>>> import numpy as np
>>> from numpy import linalg as LA
>>> np.set_printoptions(precision=1, suppress=True, linewidth=140, floatmode="fixed")
>>> W0 = np.loadtxt("block2.csv", delimiter=",")
>>> W0
array([[0.0, 5.0, 0.0, 0.0],
       [5.0, 2.0, 5.0, 0.0],
       [0.0, 5.0, 3.0, 5.0],
       [0.0, 0.0, 5.0, 2.0]])
>>> # symmetric, so the eigenvalues are real
>>> ev, evecs = LA.eigh(W0)
>>> vec = np.array([5, 7, 8, -1])
>>> evecs * np.maximum(ev, 0) @ evecs.T
array([[ 2.2,  2.9,  1.1, -0.4],
       [ 2.9,  4.4,  3.2,  1.0],
       [ 1.1,  3.2,  4.9,  3.5],
       [-0.4,  1.0,  3.5,  3.2]])
>>> (np.sign(evecs[:, -1].round(6)) == np.sign(evecs[0, -1].round(6))).astype(int)
array([1, 1, 1, 1])
>>> C2 = W0.T @ W0
>>> LA.eigvalsh(C2)[::-1]
array([105.8,  37.9,  20.5,   2.7])
>>> LA.svd(W0, compute_uv=False) ** 2
array([105.8,  37.9,  20.5,   2.7])
>>> rng = np.random.default_rng(83043)
>>> labels = rng.integers(0, 2, 6)
>>> J = np.array([[1, 2, -2, 2, -2, -1],
...     [-2, 1, 1, 0, -2, -2],
...     [-1, -1, 0, 2, 1, 2],
...     [2, 1, 1, -2, -2, 0],
...     [1, 0, 2, 1, 2, 0],
...     [-1, -2, -1, 0, -1, -2]]) * (labels[:, None] == labels)
>>> J
array([[ 1,  2,  0,  2,  0,  0],
       [-2,  1,  0,  0,  0,  0],
       [ 0,  0,  0,  0,  1,  2],
       [ 2,  1,  0, -2,  0,  0],
       [ 0,  0,  2,  0,  2,  0],
       [ 0,  0, -1,  0, -1, -2]])
>>> # 2 groups of indices that never mix
>>> def softmax(z):
...     e = np.exp(z - z.max(axis=-1, keepdims=True))
...     return e / e.sum(axis=-1, keepdims=True)
... 
>>> np.round(softmax(10 * J[0]), 1) + 0
array([0.0, 0.5, 0.0, 0.5, 0.0, 0.0])
>>> softmax(J).sum(axis=1)
array([1.0, 1.0, 1.0, 1.0, 1.0, 1.0])
>>> att = J @ J.T / np.sqrt(6)
>>> np.round(softmax(att + np.triu(np.full(att.shape, -np.inf), 1)), 1) + 0
array([[1.0, 0.0, 0.0, 0.0, 0.0, 0.0],
       [0.1, 0.9, 0.0, 0.0, 0.0, 0.0],
       [0.1, 0.1, 0.8, 0.0, 0.0, 0.0],
       [0.0, 0.0, 0.0, 0.9, 0.0, 0.0],
       [0.0, 0.0, 0.1, 0.0, 0.8, 0.0],
       [0.1, 0.1, 0.0, 0.1, 0.0, 0.8]])
>>> np.round(softmax(att)[0] @ J, 1) + 0
array([0.9, 1.8, 0.0, 1.7, 0.0, 0.0])
>>> softmax(att).round(6).argmax(axis=1)
array([0, 1, 2, 3, 4, 5])
>>> t = np.radians(45)
>>> Rm = np.eye(6)
>>> Rm[4, 4] = Rm[1, 1] = np.cos(t)
>>> Rm[4, 1], Rm[1, 4] = -np.sin(t), np.sin(t)
>>> Rm
array([[ 1.0,  0.0,  0.0,  0.0,  0.0,  0.0],
       [ 0.0,  0.7,  0.0,  0.0,  0.7,  0.0],
       [ 0.0,  0.0,  1.0,  0.0,  0.0,  0.0],
       [ 0.0,  0.0,  0.0,  1.0,  0.0,  0.0],
       [ 0.0, -0.7,  0.0,  0.0,  0.7,  0.0],
       [ 0.0,  0.0,  0.0,  0.0,  0.0,  1.0]])
>>> A2 = J @ Rm.T
>>> np.abs(A2 - J).max(axis=0)
array([0.0, 1.4, 0.0, 0.0, 1.4, 0.0])
>>> round(float(LA.det(Rm)), 1), np.round(np.trace(Rm), 1)
(1.0, np.float64(5.4))
>>> np.allclose(LA.norm(J, axis=1), LA.norm(A2, axis=1))
True
>>> r0 = np.array([3, 0, 0, 0, 3, 3])
>>> A2 = J + np.outer(r0, np.eye(6)[0])
>>> LA.matrix_rank(LA.inv(A2) - LA.inv(J), tol=1e-8)
np.int64(1)
>>> LA.matrix_rank(A2 - J)
np.int64(1)
>>> A2
array([[ 4.0,  2.0,  0.0,  2.0,  0.0,  0.0],
       [-2.0,  1.0,  0.0,  0.0,  0.0,  0.0],
       [ 0.0,  0.0,  0.0,  0.0,  1.0,  2.0],
       [ 2.0,  1.0,  0.0, -2.0,  0.0,  0.0],
       [ 3.0,  0.0,  2.0,  0.0,  2.0,  0.0],
       [ 3.0,  0.0, -1.0,  0.0, -1.0, -2.0]])
>>> J.ravel(order="F")
array([ 1, -2,  0,  2,  0,  0,  2,  1,  0,  1,  0,  0,  0,  0,  0,  0,  2, -1,  2,  0,  0, -2,  0,  0,  0,  0,  1,  0,  2, -1,  0,  0,  2,
        0,  0, -2])
>>> T = J.reshape(6, 2, -1)
>>> T.shape
(6, 2, 3)
>>> T.transpose(1, 0, 2)
array([[[ 1,  2,  0],
        [-2,  1,  0],
        [ 0,  0,  0],
        [ 2,  1,  0],
        [ 0,  0,  2],
        [ 0,  0, -1]],

       [[ 2,  0,  0],
        [ 0,  0,  0],
        [ 0,  1,  2],
        [-2,  0,  0],
        [ 0,  2,  0],
        [ 0, -1, -2]]])
>>> np.swapaxes(T, 1, 2)[2]
array([[0, 0],
       [0, 1],
       [0, 2]])
>>> np.einsum("ihd,ihd->ih", T, T)
array([[5, 4],
       [5, 0],
       [0, 5],
       [5, 4],
       [4, 4],
       [1, 5]])
>>> T[:, 0]
array([[ 1,  2,  0],
       [-2,  1,  0],
       [ 0,  0,  0],
       [ 2,  1,  0],
       [ 0,  0,  2],
       [ 0,  0, -1]])
>>> A = np.load("dump.npy")
>>> A
array([[0, 0, 1, 0, 0, 0, 0, 0, 0],
       [0, 0, 0, 0, 0, 0, 1, 0, 0],
       [0, 0, 0, 0, 1, 0, 0, 0, 0],
       [0, 0, 0, 0, 0, 0, 0, 1, 0],
       [0, 0, 0, 0, 0, 0, 0, 0, 1],
       [1, 0, 0, 0, 0, 0, 0, 0, 0],
       [0, 0, 0, 0, 0, 1, 0, 0, 0],
       [0, 0, 0, 1, 0, 0, 0, 0, 0],
       [0, 1, 0, 0, 0, 0, 0, 0, 0]])
>>> A2 = A + rng.integers(-2, 3, (9, 1)) @ rng.integers(-2, 3, (1, 9))
>>> A2
array([[-2,  4,  3,  0,  2,  0, -2,  0,  0],
       [-2,  4,  2,  0,  2,  0, -1,  0,  0],
       [-2,  4,  2,  0,  3,  0, -2,  0,  0],
       [-2,  4,  2,  0,  2,  0, -2,  1,  0],
       [ 2, -4, -2,  0, -2,  0,  2,  0,  1],
       [ 1,  0,  0,  0,  0,  0,  0,  0,  0],
       [-2,  4,  2,  0,  2,  1, -2,  0,  0],
       [-2,  4,  2,  1,  2,  0, -2,  0,  0],
       [-2,  5,  2,  0,  2,  0, -2,  0,  0]])
>>> np.round(LA.svd(A2 - A, compute_uv=False), 1) + 0
array([16.0,  0.0,  0.0,  0.0,  0.0,  0.0,  0.0,  0.0,  0.0])
>>> LA.matrix_rank(A2 - A, tol=1e-8)
np.int64(1)
>>> A2 - A
array([[-2,  4,  2,  0,  2,  0, -2,  0,  0],
       [-2,  4,  2,  0,  2,  0, -2,  0,  0],
       [-2,  4,  2,  0,  2,  0, -2,  0,  0],
       [-2,  4,  2,  0,  2,  0, -2,  0,  0],
       [ 2, -4, -2,  0, -2,  0,  2,  0,  0],
       [ 0,  0,  0,  0,  0,  0,  0,  0,  0],
       [-2,  4,  2,  0,  2,  0, -2,  0,  0],
       [-2,  4,  2,  0,  2,  0, -2,  0,  0],
       [-2,  4,  2,  0,  2,  0, -2,  0,  0]])
>>> np.sort(np.abs(LA.eigvals(A)))[::-1]
array([1.0, 1.0, 1.0, 1.0, 1.0, 1.0, 1.0, 1.0, 1.0])
>>> LA.matrix_power(A, 2)
array([[0, 0, 0, 0, 1, 0, 0, 0, 0],
       [0, 0, 0, 0, 0, 1, 0, 0, 0],
       [0, 0, 0, 0, 0, 0, 0, 0, 1],
       [0, 0, 0, 1, 0, 0, 0, 0, 0],
       [0, 1, 0, 0, 0, 0, 0, 0, 0],
       [0, 0, 1, 0, 0, 0, 0, 0, 0],
       [1, 0, 0, 0, 0, 0, 0, 0, 0],
       [0, 0, 0, 0, 0, 0, 0, 1, 0],
       [0, 0, 0, 0, 0, 0, 1, 0, 0]])
>>> A @ np.ones(9)
array([1.0, 1.0, 1.0, 1.0, 1.0, 1.0, 1.0, 1.0, 1.0])
>>> A.sum(axis=1)
array([1, 1, 1, 1, 1, 1, 1, 1, 1])
>>> pr = np.eye(9)[2]
>>> for _ in range(6):
...     pr = pr @ A
...     print(pr.round(1))
... 
[0.0 0.0 0.0 0.0 1.0 0.0 0.0 0.0 0.0]
[0.0 0.0 0.0 0.0 0.0 0.0 0.0 0.0 1.0]
[0.0 1.0 0.0 0.0 0.0 0.0 0.0 0.0 0.0]
[0.0 0.0 0.0 0.0 0.0 0.0 1.0 0.0 0.0]
[0.0 0.0 0.0 0.0 0.0 1.0 0.0 0.0 0.0]
[1.0 0.0 0.0 0.0 0.0 0.0 0.0 0.0 0.0]
>>> A - A[0]
array([[ 0,  0,  0,  0,  0,  0,  0,  0,  0],
       [ 0,  0, -1,  0,  0,  0,  1,  0,  0],
       [ 0,  0, -1,  0,  1,  0,  0,  0,  0],
       [ 0,  0, -1,  0,  0,  0,  0,  1,  0],
       [ 0,  0, -1,  0,  0,  0,  0,  0,  1],
       [ 1,  0, -1,  0,  0,  0,  0,  0,  0],
       [ 0,  0, -1,  0,  0,  1,  0,  0,  0],
       [ 0,  0, -1,  1,  0,  0,  0,  0,  0],
       [ 0,  1, -1,  0,  0,  0,  0,  0,  0]])
>>> LA.matrix_rank(A)
np.int64(9)
>>> LA.rank(A)
Traceback (most recent call last):
  File "<python-input-61>", line 1, in <module>
    LA.rank(A)
    ^^^^^^^
AttributeError: module 'numpy.linalg' has no attribute 'rank'
>>> np.diff(A, axis=0)
array([[ 0,  0, -1,  0,  0,  0,  1,  0,  0],
       [ 0,  0,  0,  0,  1,  0, -1,  0,  0],
       [ 0,  0,  0,  0, -1,  0,  0,  1,  0],
       [ 0,  0,  0,  0,  0,  0,  0, -1,  1],
       [ 1,  0,  0,  0,  0,  0,  0,  0, -1],
       [-1,  0,  0,  0,  0,  1,  0,  0,  0],
       [ 0,  0,  0,  1,  0, -1,  0,  0,  0],
       [ 0,  1,  0, -1,  0,  0,  0,  0,  0]])
>>> np.count_nonzero(A)
np.int64(9)
>>> A.mean(axis=0)
array([0.1, 0.1, 0.1, 0.1, 0.1, 0.1, 0.1, 0.1, 0.1])
>>> A.sum(axis=1)
array([1, 1, 1, 1, 1, 1, 1, 1, 1])
>>> A.sum(axis=0)
array([1, 1, 1, 1, 1, 1, 1, 1, 1])
>>> A.shape
(9, 9)
>>> A2 = np.array([[1, 1], [1, -1]])
>>> feats = np.kron(A2, np.kron(A2, A2))[rng.permutation(8)][:6]
>>> feats
array([[ 1, -1, -1,  1,  1, -1, -1,  1],
       [ 1,  1, -1, -1, -1, -1,  1,  1],
       [ 1, -1,  1, -1,  1, -1,  1, -1],
       [ 1, -1, -1,  1, -1,  1,  1, -1],
       [ 1,  1,  1,  1, -1, -1, -1, -1],
       [ 1,  1,  1,  1,  1,  1,  1,  1]])
>>> r0, r1 = feats[1], feats[3]
>>> r0 @ r1
np.int64(0)
>>> r0 @ r0
np.int64(8)
>>> pr = (r0 @ r1) / (r0 @ r0) * r0
>>> np.outer(r0, r1)
array([[ 1, -1, -1,  1, -1,  1,  1, -1],
       [ 1, -1, -1,  1, -1,  1,  1, -1],
       [-1,  1,  1, -1,  1, -1, -1,  1],
       [-1,  1,  1, -1,  1, -1, -1,  1],
       [-1,  1,  1, -1,  1, -1, -1,  1],
       [-1,  1,  1, -1,  1, -1, -1,  1],
       [ 1, -1, -1,  1, -1,  1,  1, -1],
       [ 1, -1, -1,  1, -1,  1,  1, -1]])
>>> (r1 - pr) @ r0
np.float64(0.0)
>>> r1 - pr
array([ 1.0, -1.0, -1.0,  1.0, -1.0,  1.0,  1.0, -1.0])
>>> mat = np.loadtxt("m.csv", delimiter=",")
>>> mat
array([[ 5.0,  3.0,  8.0,  9.0,  3.0,  2.0, 40.0],
       [ 7.0,  0.0,  3.0,  3.0,  7.0,  8.0, 15.0],
       [ 3.0,  1.0,  8.0,  3.0,  1.0,  8.0, 40.0],
       [ 3.0,  9.0,  1.0,  2.0,  1.0,  1.0,  5.0],
       [ 7.0,  2.0,  9.0,  2.0,  4.0,  9.0, 45.0],
       [ 4.0,  7.0,  6.0,  2.0,  0.0,  6.0, 30.0],
       [ 5.0,  8.0,  9.0,  8.0,  1.0,  7.0, 45.0],
       [ 1.0,  2.0,  4.0,  1.0,  8.0,  6.0, 20.0],
       [ 6.0,  6.0,  7.0,  6.0,  9.0,  0.0, 35.0]])
>>> LA.matrix_rank(mat, rtol=0.1)
np.int64(3)
>>> [round(float(x), 1) for x in LA.svd(mat, compute_uv=False)[:3]]
[106.0, 12.4, 11.9]
>>> LA.cond(mat) > 100
np.True_
